>>> import numpy as np
>>> np.set_printoptions(precision=4, suppress=True, linewidth=140)
>>> M = np.loadtxt("out7.csv", delimiter=",")
>>> M
array([[-1.,  1.],
       [ 0., -1.]])
>>> x0 = np.array([3, 2])
>>> (M @ x0).argmax()
np.int64(0)
>>> np.sign((M @ x0).round(6))
array([-1., -1.])
>>> (M * x0).sum(axis=1)
array([-1., -2.])
>>> np.linalg.norm(M @ x0) <= np.linalg.norm(M, 2) * np.linalg.norm(x0) + 1e-9
np.True_
>>> M * x0
array([[-3.,  2.],
       [ 0., -2.]])
>>> M @ x0
array([-1., -2.])
>>> print(np.linalg.matrix_rank(M - M[0, 0] * np.eye(2)))
1
>>> np.prod(np.diag(M)), round(float(np.linalg.det(M)), 4)
(np.float64(1.0), 1.0)
>>> np.linalg.matrix_power(M - np.diag(np.diag(M)), 2)
array([[0., 0.],
       [0., 0.]])
>>> def softmax(z):
...     e = np.exp(z - z.max(axis=-1, keepdims=True))
...     return e / e.sum(axis=-1, keepdims=True)
... 
>>> softmax(M[0] + -3)
array([0.1192, 0.8808])
>>> print(softmax(M[0]))
[0.1192 0.8808]
>>> S = M @ M.T / np.sqrt(2)
>>> softmax(S).round(6).argmax(axis=1)
array([0, 1])
>>> softmax(S)[0] @ M
array([-0.893 ,  0.7859])
>>> Y = np.linalg.inv(M)
>>> M @ Y
array([[1., 0.],
       [0., 1.]])
>>> np.linalg.inv(Y)
array([[-1.,  1.],
       [-0., -1.]])
>>> Y
array([[-1., -1.],
       [-0., -1.]])
>>> np.linalg.det(M) * Y
array([[-1., -1.],
       [-0., -1.]])
>>> Y = np.array([[1], [3]])
>>> C = np.array([[3, 1, 3]])
>>> F = Y @ C
>>> F
array([[3, 1, 3],
       [9, 3, 9]])
>>> f, v = F[1], F[0]
>>> f @ v
np.int64(57)
>>> pr = (f @ v) / (f @ f) * f
>>> np.round(np.linalg.norm(f + v) ** 2 + np.linalg.norm(f - v) ** 2, 4)
np.float64(380.0)
>>> np.linalg.matrix_rank(np.outer(f, v))
np.int64(1)
>>> (v - pr) @ f
np.float64(0.0)
>>> np.outer(f, v)
array([[27,  9, 27],
       [ 9,  3,  9],
       [27,  9, 27]])
>>> v - pr
array([0., 0., 0.])
>>> W = np.array([[6, 3], [6, -5], [8, -6]])
>>> coef = np.array([1, 2])
>>> act = np.maximum(F @ W + coef, 0)
>>> (act > 0).astype(int)
array([[1, 0],
       [1, 0]])
>>> C = np.array([[-1, -3], [-2, 3]])
>>> print((act @ C).round(6).argmax(axis=1))
[0 0]
>>> mat = np.array([[-3, 3, 2], [-1, 3, 0], [-2, 1, 3]])
>>> t = np.radians(60)
>>> Rm = np.eye(3)
>>> Rm[0, 0] = Rm[2, 2] = np.cos(t)
>>> Rm[0, 2], Rm[2, 0] = -np.sin(t), np.sin(t)
>>> Rm
array([[ 0.5  ,  0.   , -0.866],
       [ 0.   ,  1.   ,  0.   ],
       [ 0.866,  0.   ,  0.5  ]])
>>> Y = mat @ Rm.T
>>> np.linalg.svd(mat, compute_uv=False), np.linalg.svd(Y, compute_uv=False)
(array([6.2466, 2.5955, 0.4934]), array([6.2466, 2.5955, 0.4934]))
>>> np.allclose(mat @ mat.T, Y @ Y.T)
True
>>> np.round(np.linalg.det(Rm), 4), np.trace(Rm)
(np.float64(1.0), np.float64(2.0))
>>> m1 = np.loadtxt("data.csv", delimiter=",")
>>> m1
array([[ -5.1043,  -3.9359,   6.3518],
       [ -1.4181, -10.783 ,   1.0521],
       [ -1.5776, -10.0901,  -0.7925],
       [ -1.6033, -12.4944,   0.0782],
       [ -8.1647,  -0.3792,   3.4553],
       [ -0.6721, -10.4867,   0.3802],
       [ -3.4157,  -4.2818,   6.6829],
       [ -1.0869, -10.3352,  -0.2019],
       [ -1.9903, -12.0151,   2.0454],
       [ -1.0546,  -8.916 ,   1.337 ],
       [ -1.659 , -11.5956,   1.2458],
       [ -7.1597,  -0.6893,   5.1137],
       [ -5.4586,  -3.464 ,   7.8248],
       [ -8.038 ,   0.4015,   4.0976],
       [ -3.8403,  -2.5816,   7.3892],
       [ -9.0634,   1.3268,   2.6419],
       [ -2.4052,  -4.101 ,   5.3387]])
>>> x0 = np.array([3, -1, -3])
>>> target = m1 @ x0
>>> coef, lr = np.zeros(3), 1 / np.linalg.norm(m1, 2) ** 2
>>> for i in range(5):
...     coef -= lr * m1.T @ (m1 @ coef - target)
...     if i % 1 == 0: print(i, round(np.linalg.norm(m1 @ coef - target), 4))
... 
0 54.0764
1 31.4
2 18.2771
3 10.706
4 6.3719
>>> round(np.linalg.cond(m1), 4)
np.float64(4.2369)
>>> coef
array([ 2.9597, -0.8769, -2.6643])
>>> Y = np.c_[m1[:, :2] @ np.array([[3, 2], [-1, 0]]), np.array([3, 4, -1, 0, 2, 5, -2, 1, 1, 2, -2, -5, -5, 4, -3, -1, -5])]
>>> print(Y)
[[-11.377  -10.2086   3.    ]
 [  6.5287  -2.8362   4.    ]
 [  5.3573  -3.1552  -1.    ]
 [  7.6845  -3.2066   0.    ]
 [-24.1149 -16.3294   2.    ]
 [  8.4704  -1.3442   5.    ]
 [ -5.9653  -6.8314  -2.    ]
 [  7.0745  -2.1738   1.    ]
 [  6.0442  -3.9806   1.    ]
 [  5.7522  -2.1092   2.    ]
 [  6.6186  -3.318   -2.    ]
 [-20.7898 -14.3194  -5.    ]
 [-12.9118 -10.9172  -5.    ]
 [-24.5155 -16.076    4.    ]
 [ -8.9393  -7.6806  -3.    ]
 [-28.517  -18.1268  -1.    ]
 [ -3.1146  -4.8104  -5.    ]]
>>> print(np.round(np.linalg.lstsq(m1, Y[:, 0])[0], 4) + 0)
[ 3. -1.  0.]
>>> x0 = np.array([-1, -1, -2])
>>> Y * x0
array([[ 11.377 ,  10.2086,  -6.    ],
       [ -6.5287,   2.8362,  -8.    ],
       [ -5.3573,   3.1552,   2.    ],
       [ -7.6845,   3.2066,  -0.    ],
       [ 24.1149,  16.3294,  -4.    ],
       [ -8.4704,   1.3442, -10.    ],
       [  5.9653,   6.8314,   4.    ],
       [ -7.0745,   2.1738,  -2.    ],
       [ -6.0442,   3.9806,  -2.    ],
       [ -5.7522,   2.1092,  -4.    ],
       [ -6.6186,   3.318 ,   4.    ],
       [ 20.7898,  14.3194,  10.    ],
       [ 12.9118,  10.9172,  10.    ],
       [ 24.5155,  16.076 ,  -8.    ],
       [  8.9393,   7.6806,   6.    ],
       [ 28.517 ,  18.1268,   2.    ],
       [  3.1146,   4.8104,  10.    ]])
>>> np.sign((Y @ x0).round(6))
array([ 1., -1., -1., -1.,  1., -1.,  1., -1., -1., -1.,  1.,  1.,  1.,  1.,  1.,  1.,  1.])
>>> print((Y @ x0).argmax())
15
>>> Y @ np.eye(3)[0]
array([-11.377 ,   6.5287,   5.3573,   7.6845, -24.1149,   8.4704,  -5.9653,   7.0745,   6.0442,   5.7522,   6.6186, -20.7898, -12.9118,
       -24.5155,  -8.9393, -28.517 ,  -3.1146])
>>> dist = np.linalg.norm(m1[:, None] - m1[None], axis=-1)
>>> print(np.linalg.matrix_rank(dist ** 2))
5
>>> (dist + 1e9 * np.eye(17)).round(6).argmin(axis=1)
array([12, 10,  7, 10, 13,  7, 16,  5, 10,  5,  1, 13,  0,  4,  6, 13,  6])
>>> print(dist[5].round(6).argsort(kind="stable")[:4])
[5 7 1 2]
>>> dist.mean(axis=1).argmax()
np.int64(15)
>>> dist[:5, :5]
array([[ 0.    ,  9.4105, 10.0674, 11.1742,  5.5142],
       [ 9.4105,  0.    ,  1.9769,  1.9778, 12.6306],
       [10.0674,  1.9769,  0.    ,  2.5572, 12.4794],
       [11.1742,  1.9778,  2.5572,  0.    , 14.1857],
       [ 5.5142, 12.6306, 12.4794, 14.1857,  0.    ]])
>>> np.flatnonzero(dist[5] < dist.mean() / 2)
array([ 1,  2,  3,  5,  7,  8,  9, 10])
>>> dist.shape
(17, 17)
>>> rng = np.random.default_rng(79205)
>>> labels = rng.permutation(3)
>>> Y = m1[:, labels] * rng.choice([-1, 1], 3)
>>> Y
array([[ 3.9359,  6.3518,  5.1043],
       [10.783 ,  1.0521,  1.4181],
       [10.0901, -0.7925,  1.5776],
       [12.4944,  0.0782,  1.6033],
       [ 0.3792,  3.4553,  8.1647],
       [10.4867,  0.3802,  0.6721],
       [ 4.2818,  6.6829,  3.4157],
       [10.3352, -0.2019,  1.0869],
       [12.0151,  2.0454,  1.9903],
       [ 8.916 ,  1.337 ,  1.0546],
       [11.5956,  1.2458,  1.659 ],
       [ 0.6893,  5.1137,  7.1597],
       [ 3.464 ,  7.8248,  5.4586],
       [-0.4015,  4.0976,  8.038 ],
       [ 2.5816,  7.3892,  3.8403],
       [-1.3268,  2.6419,  9.0634],
       [ 4.101 ,  5.3387,  2.4052]])
>>> Uu, _, Vt = np.linalg.svd(m1.T @ Y)
>>> np.round(Uu @ Vt, 4) + 0
array([[ 0.,  0., -1.],
       [-1.,  0.,  0.],
       [ 0.,  1.,  0.]])
>>> np.round(np.linalg.lstsq(m1, Y)[0], 4) + 0
array([[ 0.,  0., -1.],
       [-1.,  0.,  0.],
       [ 0.,  1.,  0.]])
>>> labels
array([1, 2, 0])
